% ipython --no-banner

In [1]: import numpy as np

In [2]: import numpy.linalg as la

In [3]: np.set_printoptions(precision=1, suppress=True, linewidth=160, floatmode="fixed")

In [4]: tidy = lambda a: np.round(a, 1) + 0

In [5]: M = np.load("m.npy")

In [6]: print(M)
[[ 2.0  4.0  0.0  6.0  0.0  7.0  7.0  4.0  2.0  4.0]
 [ 4.0  5.0  6.0  2.0  9.0  4.0  0.0  8.0  7.0 -4.0]
 [ 0.0  4.0  0.0  5.0  6.0  4.0  3.0  3.0  5.0 -8.0]
 [ 3.0  3.0  1.0  8.0  0.0  0.0  2.0  5.0  0.0  8.0]
 [ 4.0  9.0  9.0  0.0  3.0  2.0  5.0  4.0  8.0 -6.0]
 [ 4.0  5.0  5.0  5.0  9.0  3.0  2.0  6.0  9.0  8.0]
 [ 9.0  2.0  4.0  0.0  3.0  9.0  3.0  6.0  8.0  9.0]
 [ 5.0  3.0  6.0  5.0  4.0  5.0  2.0  7.0  6.0 -4.0]
 [ 8.0  5.0  6.0  2.0  9.0  5.0  0.0  2.0  0.0  2.0]
 [ 0.0  0.0  0.0  0.0  0.0  0.0  0.0  0.0  0.0  1.0]]

In [7]: print(tidy(np.abs(la.svd(M)[2][-1])))
[0.2 0.4 0.1 0.2 0.3 0.4 0.7 0.2 0.1 0.1]

In [8]: print(la.matrix_rank(M, rtol=0.1))
7

In [9]: print(la.cond(M) > 100)
True

In [10]: print(round(np.log10(la.cond(M))))
3

In [11]: arr = np.load("block3.npy")

In [12]: print(arr)
[[0 0 0 0 0 0 0 0 0 0 0 0 0 0]
 [0 0 0 0 0 0 0 0 0 7 0 0 0 0]
 [0 0 0 0 0 0 0 0 0 0 0 4 0 0]
 [0 0 0 0 0 0 1 0 0 0 0 0 0 0]
 [0 0 0 0 8 0 0 0 0 0 0 0 0 0]
 [0 0 0 0 0 0 0 0 0 0 2 0 0 0]
 [0 0 0 6 0 0 0 0 0 0 0 0 0 0]
 [0 9 0 0 0 0 0 0 0 0 0 0 0 0]
 [2 0 0 0 0 0 0 0 0 0 0 0 0 0]
 [0 0 0 0 0 4 0 0 0 0 0 0 0 0]
 [0 0 0 0 0 0 0 0 0 0 0 0 3 0]
 [0 0 0 0 0 0 0 7 0 0 0 0 0 0]
 [0 0 0 0 0 0 0 0 4 0 0 0 0 0]
 [0 0 0 0 0 0 0 0 0 0 0 0 0 2]]

In [13]: rk = la.matrix_rank(arr)

In [14]: print(rk)
13

In [15]: N = la.svd(arr)[2][rk:].T

In [16]: print(N[:, 0] / N[np.abs(N[:, 0]).round(6).argmax(), 0])
[0.0 0.0 1.0 0.0 0.0 0.0 0.0 0.0 0.0 0.0 0.0 0.0 0.0 0.0]

In [17]: print(N.shape)
(14, 1)

In [18]: print(la.cond(arr) > 100)
True

In [19]: print(np.argsort(-la.norm(arr, axis=0).round(6), kind="stable")[:3])
[1 4 7]

In [20]: print([round(float(x), 1) for x in la.svd(arr, compute_uv=False)[:3]])
[9.0, 8.0, 7.0]
